% ipython --no-banner

In [1]: import numpy as np

In [2]: np.set_printoptions(precision=1, suppress=True, linewidth=200)

In [3]: data = np.load("a.npy")

In [4]: data.round(1) + 0
Out[4]: 
array([[ 3.3,  1.5,  0. , -2.6],
       [ 1.5,  1.5,  0.4, -2.4],
       [ 0. ,  0.4, -6.9,  3. ],
       [-2.6, -2.4,  3. ,  2.1]])

In [5]: # symmetric, so the eigenvalues are real

In [6]: np.round(np.linalg.norm(data, 2) / np.linalg.norm(data), 1)
Out[6]: np.float64(0.7)

In [7]: np.linalg.matrix_rank(data, rtol=0.1)
Out[7]: np.int64(3)

In [8]: Uu, s, Vt = np.linalg.svd(data)

In [9]: V = Vt[:(s > 1e-8).sum()]

In [10]: rng = np.random.default_rng(151)

In [11]: x = data[2] + -2 * data[3] + rng.integers(2) * np.eye(4)[0]

In [12]: x
Out[12]: array([  6.1,   5.2, -13. ,  -1.2])

In [13]: np.round(V.T @ V, 1) + 0
Out[13]: 
array([[ 1. , -0.1,  0. ,  0. ],
       [-0.1,  0.4, -0.2, -0.4],
       [ 0. , -0.2,  0.9, -0.2],
       [ 0. , -0.4, -0.2,  0.7]])

In [14]: np.round(np.linalg.norm(x - V.T @ V @ x), 1)
Out[14]: np.float64(0.1)

In [15]: np.allclose(V.T @ V @ x, x)
Out[15]: False

In [16]: np.linalg.matrix_rank(np.vstack([data, x]))
Out[16]: np.int64(4)

In [17]: W0 = np.loadtxt("x.csv", delimiter=",")

In [18]: W0
Out[18]: 
array([[ 10.1, -13.1, -11.2],
       [-12.3,  10. , -12.1],
       [  6.1, -10.1, -16.2],
       [ -6.6,   2.6, -18.7],
       [  4.2,   0.2,  19.6],
       [ -7.5,   3.7, -18.2],
       [ -9.1,   5.5, -16.9],
       [ 13.4, -11.9,   8.8],
       [-10.2,  13.2,  11. ],
       [-14. ,  14.1,  -2.1]])

In [19]: np.unique(W0.round(6), axis=0).shape
Out[19]: (10, 3)

In [20]: round(np.trace(np.linalg.pinv(W0) @ W0), 1)
Out[20]: np.float64(2.0)

In [21]: G = np.cov(W0, rowvar=False)

In [22]: np.round(np.polyfit(W0[:, 2], W0[:, 1], 1), 1) + 0
Out[22]: array([0. , 1.7])

In [23]: G
Out[23]: 
array([[100.5, -96.4,  35.9],
       [-96.4, 102.3,   8.2],
       [ 35.9,   8.2, 196.9]])

In [24]: np.argwhere(np.triu(np.abs(np.corrcoef(W0.T)) > 0.8, 1))
Out[24]: array([[0, 1]])

In [25]: np.median(W0, axis=0)
Out[25]: array([ -7.1,   3.1, -11.7])

In [26]: W0.std(axis=0)
Out[26]: array([ 9.5,  9.6, 13.3])

In [27]: x = np.array([8, -5, 2])

In [28]: W0 @ np.ones(3)
Out[28]: array([-14.3, -14.4, -20.2, -22.7,  23.9, -22. , -20.5,  10.3,  13.9,  -2. ])

In [29]: W0 @ x
Out[29]: array([ 123.7, -173.1,   66.9, -103.4,   71.4, -114.9, -134.1,  184.6, -126.1, -186.9])

In [30]: (W0 * x).sum(axis=1)
Out[30]: array([ 123.7, -173.1,   66.9, -103.4,   71.4, -114.9, -134.1,  184.6, -126.1, -186.9])

In [31]: W0 @ np.eye(3)[1]
Out[31]: array([-13.1,  10. , -10.1,   2.6,   0.2,   3.7,   5.5, -11.9,  13.2,  14.1])

In [32]: feats = np.loadtxt("test7.csv", delimiter=",")

In [33]: feats
Out[33]: 
array([[13., -6., -3.,  2.],
       [-6.,  4., -2., -4.],
       [-3., -2., 10.,  8.],
       [ 2., -4.,  8.,  8.]])

In [34]: np.linalg.cond(feats) > 100
Out[34]: np.True_

In [35]: [round(float(x), 1) for x in np.linalg.svd(feats, compute_uv=False)[:3]]
Out[35]: [18.6, 16.4, 0.0]

In [36]: np.linalg.matrix_rank(feats, rtol=0.1)
Out[36]: np.int64(2)

In [37]: M = np.load("mat.npy")

In [38]: M
Out[38]: 
array([[ -7. , -11.4,  -8.3],
       [ -6.7, -10.5,  -7.7],
       [ -5.4,  -7.2,  -5.5],
       [ -5.2,  -6.8,  -5.2],
       [ -3.3,  -3. ,  -2.5],
       [ -3.1,  -2.6,  -2.2],
       [ -2. ,  -0.9,  -1. ],
       [ -1.4,  -0.4,  -0.5],
       [ -1.2,  -0.2,  -0.3],
       [ -0.9,   0.1,  -0.1],
       [ -0.7,   0.2,   0. ],
       [ -0.4,   0.3,   0.1],
       [ -0.2,   0.2,   0.2],
       [  0. ,   0.1,   0.1],
       [ -0.9,   0. ,  -0.8],
       [ -1. ,   0. ,  -0.8],
       [ -1.6,   0.5,  -1. ],
       [ -2.3,   1.5,  -1. ],
       [ -2.6,   1.9,  -1. ],
       [ -3. ,   2.4,  -0.9]])

In [39]: P = M @ np.linalg.solve(M.T @ M, M.T)

In [40]: np.round(P @ M[:, 0], 1) + 0
Out[40]: array([-7. , -6.7, -5.4, -5.2, -3.3, -3.1, -2. , -1.4, -1.2, -0.9, -0.7, -0.4, -0.2,  0. , -0.9, -1. , -1.6, -2.3, -2.6, -3. ])

In [41]: np.round(np.linalg.eigvalsh(P), 1) + 0
Out[41]: array([0., 0., 0., 0., 0., 0., 0., 0., 0., 0., 0., 0., 0., 0., 0., 0., 0., 1., 1., 1.])

In [42]: round(np.trace(P), 1)
Out[42]: np.float64(3.0)

In [43]: other = np.c_[M[:, :2] @ np.array([[0, -3], [1, 1]]), np.array([4, 4, 0, 3, 4, 1, 1, 5, 1, 2, 0, 1, 3, 1, 4, 3, 0, 5, 0, 3])]

In [44]: other
Out[44]: 
array([[-11.4,   9.6,   4. ],
       [-10.5,   9.6,   4. ],
       [ -7.2,   9. ,   0. ],
       [ -6.8,   8.8,   3. ],
       [ -3. ,   6.9,   4. ],
       [ -2.6,   6.7,   1. ],
       [ -0.9,   5.1,   1. ],
       [ -0.4,   3.8,   5. ],
       [ -0.2,   3.4,   1. ],
       [  0.1,   2.8,   2. ],
       [  0.2,   2.3,   0. ],
       [  0.3,   1.5,   1. ],
       [  0.2,   0.8,   3. ],
       [  0.1,   0.1,   1. ],
       [  0. ,   2.7,   4. ],
       [  0. ,   3. ,   3. ],
       [  0.5,   5.3,   0. ],
       [  1.5,   8.4,   5. ],
       [  1.9,   9.7,   0. ],
       [  2.4,  11.4,   3. ]])

In [45]: np.linalg.matrix_rank(other)
Out[45]: np.int64(3)

In [46]: np.linalg.norm(np.linalg.qr(M)[0].T @ other, axis=0) ** 2 / ((other ** 2).sum(axis=0) + 1e-12)
Out[46]: array([1. , 1. , 0.6])

In [47]: np.linalg.matrix_rank(np.c_[M, other])
Out[47]: np.int64(4)

In [48]: np.round(np.linalg.norm(other - M @ np.linalg.lstsq(M, other)[0], axis=0), 1) + 0
Out[48]: array([0. , 0. , 8.4])

In [49]: np.round(np.linalg.lstsq(M, other[:, 0])[0], 1) + 0
Out[49]: array([0., 1., 0.])

In [50]: G = np.cov(M, rowvar=False)

In [51]: G.shape
Out[51]: (3, 3)

In [52]: np.round(np.linalg.eigvalsh(G)[::-1], 1) + 0
Out[52]: array([26.2,  1. ,  0. ])

In [53]: G
Out[53]: 
array([[ 4.5,  7.4,  5.3],
       [ 7.4, 15.9, 10. ],
       [ 5.3, 10. ,  6.8]])

In [54]: np.polyfit(M[:, 2], M[:, 0], 1)
Out[54]: array([ 0.8, -0.9])

In [55]: np.corrcoef(M.T)
Out[55]: 
array([[1. , 0.9, 1. ],
       [0.9, 1. , 1. ],
       [1. , 1. , 1. ]])

In [56]: Ac = W0 - W0.mean(axis=0)

In [57]: V = np.linalg.svd(Ac)[2][:2]

In [58]: other = Ac - Ac @ V.T @ V

In [59]: round(float(np.linalg.norm(other) / np.linalg.norm(Ac)), 1)
Out[59]: 0.0

In [60]: np.linalg.norm(other, axis=1).round(6).argmax()
Out[60]: np.int64(0)

In [61]: (Ac @ V.T).std(axis=0)
Out[61]: array([14. , 12.7])

In [62]: E = np.load("layer9.npy")

In [63]: E
Out[63]: 
array([[ 1,  1, -1, -1,  1,  1, -1, -1],
       [ 1,  1,  1,  1,  1,  1,  1,  1],
       [ 1, -1,  1, -1,  1, -1,  1, -1]])

In [64]: E.reshape(2, -1)
Out[64]: 
array([[ 1,  1, -1, -1,  1,  1, -1, -1,  1,  1,  1,  1],
       [ 1,  1,  1,  1,  1, -1,  1, -1,  1, -1,  1, -1]])

In [65]: E.reshape(-1, 2)
Out[65]: 
array([[ 1,  1],
       [-1, -1],
       [ 1,  1],
       [-1, -1],
       [ 1,  1],
       [ 1,  1],
       [ 1,  1],
       [ 1,  1],
       [ 1, -1],
       [ 1, -1],
       [ 1, -1],
       [ 1, -1]])

In [66]: t3 = E.reshape(3, 2, -1)

In [67]: np.swapaxes(t3, 1, 2)[0]
Out[67]: 
array([[ 1,  1],
       [ 1,  1],
       [-1, -1],
       [-1, -1]])

In [68]: t3.shape
Out[68]: (3, 2, 4)

In [69]: t3.sum(axis=1)
Out[69]: 
array([[ 2,  2, -2, -2],
       [ 2,  2,  2,  2],
       [ 2, -2,  2, -2]])

In [70]: np.einsum("ihd,jhd->hij", t3, t3).shape
Out[70]: (2, 3, 3)

In [71]: t3.transpose(1, 0, 2)
Out[71]: 
array([[[ 1,  1, -1, -1],
        [ 1,  1,  1,  1],
        [ 1, -1,  1, -1]],

       [[ 1,  1, -1, -1],
        [ 1,  1,  1,  1],
        [ 1, -1,  1, -1]]])

In [72]: t3[:, 0]
Out[72]: 
array([[ 1,  1, -1, -1],
       [ 1,  1,  1,  1],
       [ 1, -1,  1, -1]])

In [73]: other = E / np.linalg.norm(E, axis=1, keepdims=True)

In [74]: G = other @ other.T

In [75]: np.argwhere(np.triu(np.abs(G) > 0.95, 1))
Out[75]: array([], shape=(0, 2), dtype=int64)

In [76]: G.round(1) + 0
Out[76]: 
array([[1., 0., 0.],
       [0., 1., 0.],
       [0., 0., 1.]])

In [77]: np.linalg.norm(other, axis=1)
Out[77]: array([1., 1., 1.])

In [78]: (np.abs(G) > 0.9).astype(int)
Out[78]: 
array([[1, 0, 0],
       [0, 1, 0],
       [0, 0, 1]])

In [79]: (G - 2 * np.eye(3)).round(6).argmax(axis=1)
Out[79]: array([1, 0, 0])

In [80]: np.degrees(np.arccos(np.clip(G[0, 1], -1, 1)))
Out[80]: np.float64(90.0)

In [81]: G[0].round(1) + 0
Out[81]: array([1., 0., 0.])

In [82]: x = np.array([-2, -4, 3, -2, 1, -1, 4, 2])

In [83]: a = np.maximum(E @ x, 0)

In [84]: np.maximum(E @ (3 * x), 0)
Out[84]: array([ 0,  3, 33])

In [85]: np.maximum(E @ x, 0) - np.maximum(-E @ x, 0)
Out[85]: array([-13,   1,  11])

In [86]: np.flatnonzero(a > 1e-9)
Out[86]: array([1, 2])

In [87]: np.tanh(E @ x)
Out[87]: array([-1. ,  0.8,  1. ])

In [88]: E * (a > 1e-9)[:, None]
Out[88]: 
array([[ 0,  0,  0,  0,  0,  0,  0,  0],
       [ 1,  1,  1,  1,  1,  1,  1,  1],
       [ 1, -1,  1, -1,  1, -1,  1, -1]])

In [89]: a
Out[89]: array([ 0,  1, 11])

In [90]: K = np.array([[-3.9, 6.0, -2.0],
    ...:     [4.3, -6.6, 2.3],
    ...:     [-3.9, 5.8, -1.9],
    ...:     [-4.4, 6.7, -2.1],
    ...:     [-2.9, 4.4, -1.3],
    ...:     [-0.7, 1.0, -0.3],
    ...:     [4.5, -6.7, 2.4],
    ...:     [1.7, -2.9, 1.1],
    ...:     [-0.3, 0.4, 0.0],
    ...:     [6.2, -9.5, 3.2],
    ...:     [-1.9, 2.7, -0.9],
    ...:     [1.3, -1.7, 0.6]])

In [91]: K
Out[91]: 
array([[-3.9,  6. , -2. ],
       [ 4.3, -6.6,  2.3],
       [-3.9,  5.8, -1.9],
       [-4.4,  6.7, -2.1],
       [-2.9,  4.4, -1.3],
       [-0.7,  1. , -0.3],
       [ 4.5, -6.7,  2.4],
       [ 1.7, -2.9,  1.1],
       [-0.3,  0.4,  0. ],
       [ 6.2, -9.5,  3.2],
       [-1.9,  2.7, -0.9],
       [ 1.3, -1.7,  0.6]])

In [92]: other = np.array([[0, -3], [-3, 0], [-1, -1]])

In [93]: np.linalg.matrix_rank(K @ other)
Out[93]: np.int64(2)

In [94]: np.linalg.matrix_rank(np.vstack([K, other.T]))
Out[94]: np.int64(3)

In [95]: np.einsum("ij,ij->i", K, K)
Out[95]: array([ 55.2,  67.3,  52.5,  68.7,  29.5,   1.6,  70.9,  12.5,   0.2, 138.9,  11.7,   4.9])

In [96]: np.einsum("ik,kj->ji", K, other)
Out[96]: 
array([[-16. ,  17.5, -15.5, -18. , -11.9,  -2.7,  17.7,   7.6,  -1.2,  25.3,  -7.2,   4.5],
       [ 13.7, -15.2,  13.6,  15.3,  10. ,   2.4, -15.9,  -6.2,   0.9, -21.8,   6.6,  -4.5]])

In [97]: other.T @ K.T
Out[97]: 
array([[-16. ,  17.5, -15.5, -18. , -11.9,  -2.7,  17.7,   7.6,  -1.2,  25.3,  -7.2,   4.5],
       [ 13.7, -15.2,  13.6,  15.3,  10. ,   2.4, -15.9,  -6.2,   0.9, -21.8,   6.6,  -4.5]])

In [98]: K @ other
Out[98]: 
array([[-16. ,  13.7],
       [ 17.5, -15.2],
       [-15.5,  13.6],
       [-18. ,  15.3],
       [-11.9,  10. ],
       [ -2.7,   2.4],
       [ 17.7, -15.9],
       [  7.6,  -6.2],
       [ -1.2,   0.9],
       [ 25.3, -21.8],
       [ -7.2,   6.6],
       [  4.5,  -4.5]])

In [99]: np.vstack([K, other.T]).shape
Out[99]: (14, 3)

In [100]: Uu, s, Vt = np.linalg.svd(K, full_matrices=False)

In [101]: np.round(Uu.T @ K @ Vt.T, 1) + 0
Out[101]: 
array([[22.7,  0. ,  0. ],
       [ 0. ,  0.4,  0. ],
       [ 0. ,  0. ,  0.3]])

In [102]: Uu.shape, s.shape, Vt.shape
Out[102]: ((12, 3), (3,), (3, 3))

In [103]: np.round(Vt @ Vt.T, 1) + 0
Out[103]: 
array([[1., 0., 0.],
       [0., 1., 0.],
       [0., 0., 1.]])

In [104]: np.round(s / s[0], 1) + 0
Out[104]: array([1., 0., 0.])

In [105]: np.allclose(Uu * s @ Vt, K)
Out[105]: True

In [106]: np.abs(Vt[0])
Out[106]: array([0.5, 0.8, 0.3])

In [107]: np.cumsum(s ** 2) / np.sum(s ** 2)
Out[107]: array([1., 1., 1.])

In [108]: np.round(Uu.T @ Uu, 1) + 0
Out[108]: 
array([[1., 0., 0.],
       [0., 1., 0.],
       [0., 0., 1.]])

In [109]: s
Out[109]: array([22.7,  0.4,  0.3])
